$ ipython --no-banner

In [1]: import numpy as np

In [2]: np.set_printoptions(precision=4, suppress=True, linewidth=200)

In [3]: K = np.load("w.npy")

In [4]: K
Out[4]: 
array([[9, 1, 9, 1],
       [8, 6, 8, 6],
       [9, 1, 9, 1],
       [8, 6, 8, 6]])

In [5]: rk = np.linalg.matrix_rank(K)

In [6]: rk
Out[6]: np.int64(2)

In [7]: ns = np.linalg.svd(K)[2][rk:].T

In [8]: np.allclose(K @ ns, 0)
Out[8]: True

In [9]: np.round(K @ ns, 4) + 0
Out[9]: 
array([[0., 0.],
       [0., 0.],
       [0., 0.],
       [0., 0.]])

In [10]: np.round(ns @ ns.T, 4) + 0
Out[10]: 
array([[ 0.5,  0. , -0.5,  0. ],
       [ 0. ,  0.5,  0. , -0.5],
       [-0.5,  0. ,  0.5,  0. ],
       [ 0. , -0.5,  0. ,  0.5]])

In [11]: [int(np.linalg.matrix_rank(K[:i])) for i in range(1, len(K) + 1)]
Out[11]: [1, 2, 2, 2]

In [12]: [int(np.linalg.matrix_rank(K[:, :j + 1])) for j in range(4)]
Out[12]: [1, 2, 2, 2]

In [13]: rng = np.random.default_rng(321)

In [14]: B = K + rng.integers(-2, 3, (4, 2)) @ rng.integers(-2, 3, (2, 4))

In [15]: B
Out[15]: 
array([[ 7,  2, 10, -3],
       [ 4,  8, 10, -2],
       [ 9,  1,  9,  3],
       [ 6,  7,  9,  2]])

In [16]: B - K
Out[16]: 
array([[-2,  1,  1, -4],
       [-4,  2,  2, -8],
       [ 0,  0,  0,  2],
       [-2,  1,  1, -4]])

In [17]: vec = np.array([-9, 4, 7, 7])

In [18]: np.sign((K @ vec).round(6))
Out[18]: array([-1,  1, -1,  1])

In [19]: np.linalg.norm(K @ vec) <= np.linalg.norm(K, 2) * np.linalg.norm(vec) + 1e-9
Out[19]: np.True_

In [20]: (K * vec).sum(axis=1)
Out[20]: array([-7, 50, -7, 50])

In [21]: (K @ vec).argmax()
Out[21]: np.int64(1)

In [22]: K @ np.eye(4)[2]
Out[22]: array([9., 8., 9., 8.])

In [23]: K @ vec
Out[23]: array([-7, 50, -7, 50])

In [24]: K * vec
Out[24]: 
array([[-81,   4,  63,   7],
       [-72,  24,  56,  42],
       [-81,   4,  63,   7],
       [-72,  24,  56,  42]])

In [25]: proj = np.triu(np.array([[5, 3, 5, 1], [0, 2, 1, 0], [0, 2, 4, 0], [5, 5, 3, 3]]), 1) + np.eye(4)

In [26]: B = proj @ K @ np.linalg.inv(proj)

In [27]: np.trace(B), np.trace(K)
Out[27]: (np.float64(30.0), np.int64(30))

In [28]: np.linalg.matrix_rank(B)
Out[28]: np.int64(2)

In [29]: M = np.tanh(np.array([[-0.6, 1.3],
    ...:     [-0.4, 0.9],
    ...:     [1.1, 0.8],
    ...:     [0.1, -0.7],
    ...:     [-0.3, 0.6],
    ...:     [0.6, -0.6],
    ...:     [0.1, -0.1],
    ...:     [0.4, 0.0],
    ...:     [-0.4, 0.2],
    ...:     [1.2, 1.5],
    ...:     [-0.1, -1.3],
    ...:     [0.1, -0.8],
    ...:     [-1.1, -0.3],
    ...:     [-0.3, -0.9],
    ...:     [1.6, 0.1],
    ...:     [0.9, 0.6],
    ...:     [-0.5, 0.1],
    ...:     [-0.8, -0.4],
    ...:     [0.1, 0.6],
    ...:     [-1.1, 0.5],
    ...:     [0.2, -0.5],
    ...:     [-0.9, -0.8],
    ...:     [1.4, -1.0],
    ...:     [0.5, -0.7],
    ...:     [0.3, -0.5],
    ...:     [0.5, 0.0],
    ...:     [0.3, -1.4],
    ...:     [0.6, -0.1],
    ...:     [0.2, -0.7]]) @ np.array([[-1.3, -2.0, -0.3], [-1.6, -0.4, -2.6]]))

In [30]: M
Out[30]: 
array([[-0.8617,  0.5915, -0.9967],
       [-0.7259,  0.4136, -0.9767],
       [-0.9912, -0.9871, -0.984 ],
       [ 0.7574,  0.0798,  0.9458],
       [-0.5154,  0.3452, -0.8996],
       [ 0.1781, -0.7443,  0.881 ],
       [ 0.03  , -0.1586,  0.226 ],
       [-0.4777, -0.664 , -0.1194],
       [ 0.1974,  0.6169, -0.3799],
       [-0.9993, -0.9951, -0.9996],
       [ 0.9762,  0.6169,  0.9978],
       [ 0.8178,  0.1194,  0.9674],
       [ 0.9571,  0.9809,  0.8041],
       [ 0.9498,  0.7443,  0.9846],
       [-0.9776, -0.9969, -0.6291],
       [-0.9721, -0.9667, -0.9498],
       [ 0.4542,  0.7443, -0.1096],
       [ 0.9329,  0.9425,  0.8565],
       [-0.7969, -0.4136, -0.9201],
       [ 0.5581,  0.964 , -0.7487],
       [ 0.493 , -0.1974,  0.8455],
       [ 0.9852,  0.9716,  0.982 ],
       [-0.2165, -0.9837,  0.9748],
       [ 0.4382, -0.6169,  0.9316],
       [ 0.3885, -0.3799,  0.8367],
       [-0.5717, -0.7616, -0.1489],
       [ 0.9517, -0.04  ,  0.9984],
       [-0.5511, -0.821 ,  0.0798],
       [ 0.6963, -0.1194,  0.9425]])

In [31]: gram = np.cov(M, rowvar=False)

In [32]: np.median(M, axis=0)
Out[32]: array([ 0.1974, -0.1194,  0.226 ])

In [33]: M.std(axis=0)
Out[33]: array([0.7246, 0.6957, 0.8104])

In [34]: np.argsort(-M.std(axis=0).round(6), kind="stable")
Out[34]: array([2, 0, 1])

In [35]: gram
Out[35]: 
array([[0.5437, 0.3299, 0.5063],
       [0.3299, 0.5014, 0.113 ],
       [0.5063, 0.113 , 0.6803]])

In [36]: np.polyfit(M[:, 2], M[:, 1], 1)
Out[36]: array([ 0.1661, -0.0843])

In [37]: round(float(np.corrcoef(M[:, 2], M[:, 1])[0, 1]), 4)
Out[37]: 0.1935

In [38]: np.linalg.eigvalsh(gram)[::-1]
Out[38]: array([1.2494, 0.4517, 0.0243])

In [39]: gram.shape
Out[39]: (3, 3)

In [40]: Xc = (M - M.mean(axis=0)) / M.std(axis=0)

In [41]: Xc.std(axis=0)
Out[41]: array([1., 1., 1.])

In [42]: coef = np.linalg.lstsq(np.delete(Xc, 0, axis=1), Xc[:, 0])[0]

In [43]: coef
Out[43]: array([0.4891, 0.7378])

In [44]: mat = np.loadtxt("data.csv", delimiter=",")

In [45]: mat
Out[45]: 
array([[-1. , -2. , -1. ,  1.4],
       [-0.6, -0.3,  0. , -0.2],
       [-0.6,  0. ,  0.8, -1.8]])

In [46]: mat.mean(axis=0)
Out[46]: array([-0.7333, -0.7667, -0.0667, -0.2   ])

In [47]: np.unravel_index(np.abs(mat).argmax(), mat.shape)
Out[47]: (np.int64(0), np.int64(1))

In [48]: np.linalg.matrix_rank(mat)
Out[48]: np.int64(3)

In [49]: def softmax(z):
    ...:     e = np.exp(z - z.max(axis=-1, keepdims=True))
    ...:     return e / e.sum(axis=-1, keepdims=True)
    ...: 

In [50]: softmax(mat[0])
Out[50]: array([0.0747, 0.0275, 0.0747, 0.8232])

In [51]: S = mat @ mat.T / np.sqrt(4)

In [52]: softmax(S).round(6).argmax(axis=1)
Out[52]: array([0, 0, 2])

In [53]: softmax(S)[0] @ mat
Out[53]: array([-0.9867, -1.9421, -0.963 ,  1.3394])

In [54]: E = np.array([[0.6, -2.1, -0.2],
    ...:     [0.5, 0.2, -1.6],
    ...:     [-0.1, -0.5, 2.2],
    ...:     [3.3, 0.8, 0.2],
    ...:     [1.7, 1.0, -0.2],
    ...:     [-0.9, 0.4, -0.6],
    ...:     [0.0, 0.5, 0.0],
    ...:     [0.0, 0.7, 0.0],
    ...:     [-0.7, 0.7, -0.3],
    ...:     [0.5, -2.7, 0.9],
    ...:     [-1.2, 0.6, 1.3],
    ...:     [0.7, 0.8, 0.1],
    ...:     [-2.0, 0.4, 0.8],
    ...:     [0.3, -0.5, -1.2],
    ...:     [1.2, 0.3, 0.5],
    ...:     [-1.4, -0.8, -0.2]])

In [55]: E[8] *= 20

In [56]: E
Out[56]: 
array([[  0.6,  -2.1,  -0.2],
       [  0.5,   0.2,  -1.6],
       [ -0.1,  -0.5,   2.2],
       [  3.3,   0.8,   0.2],
       [  1.7,   1. ,  -0.2],
       [ -0.9,   0.4,  -0.6],
       [  0. ,   0.5,   0. ],
       [  0. ,   0.7,   0. ],
       [-14. ,  14. ,  -6. ],
       [  0.5,  -2.7,   0.9],
       [ -1.2,   0.6,   1.3],
       [  0.7,   0.8,   0.1],
       [ -2. ,   0.4,   0.8],
       [  0.3,  -0.5,  -1.2],
       [  1.2,   0.3,   0.5],
       [ -1.4,  -0.8,  -0.2]])

In [57]: idx = E[:, 2] > np.median(E[:, 2])

In [58]: u = E[idx].mean(axis=0) - E[~idx].mean(axis=0)

In [59]: np.argsort(-np.abs(u).round(6), kind="stable")
Out[59]: array([2, 0, 1])

In [60]: u
Out[60]: array([ 1.8095, -1.5317,  1.9683])

In [61]: u = np.array([7, 3, 9])

In [62]: np.array([np.convolve(row, u, "same") for row in mat])
Out[62]: 
array([[-17. , -22. , -11.2,  -4.8],
       [ -3.9,  -6.3,  -4.1,  -0.6],
       [ -1.8,   0.2, -10.2,   1.8]])

In [63]: np.correlate(mat[2], mat[1], "full")
Out[63]: array([ 0.12,  0.  ,  0.02,  0.72, -0.24,  0.06,  1.08])

In [64]: E @ E
---------------------------------------------------------------------------
ValueError                                Traceback (most recent call last)
Cell In[64], line 1
----> 1 E @ E

ValueError: matmul: Input operand 1 has a mismatch in its core dimension 0, with gufunc signature (n?,k),(k,m?)->(n?,m?) (size 16 is different from 3)

In [65]: gram = E.T @ E

In [66]: (E @ E.T).shape
Out[66]: (16, 16)

In [67]: np.linalg.eigvalsh(gram)[::-1]
Out[67]: array([446.0975,  24.085 ,  12.1275])

In [68]: gram
Out[68]: 
array([[ 220.88, -194.11,   81.6 ],
       [-194.11,  212.67,  -85.62],
       [  81.6 ,  -85.62,   48.76]])

In [69]: np.trace(gram), np.round((E ** 2).sum(), 4)
Out[69]: (np.float64(482.31), np.float64(482.31))

In [70]: np.diag(gram)
Out[70]: array([220.88, 212.67,  48.76])

In [71]: np.allclose(gram, gram.T)
Out[71]: True
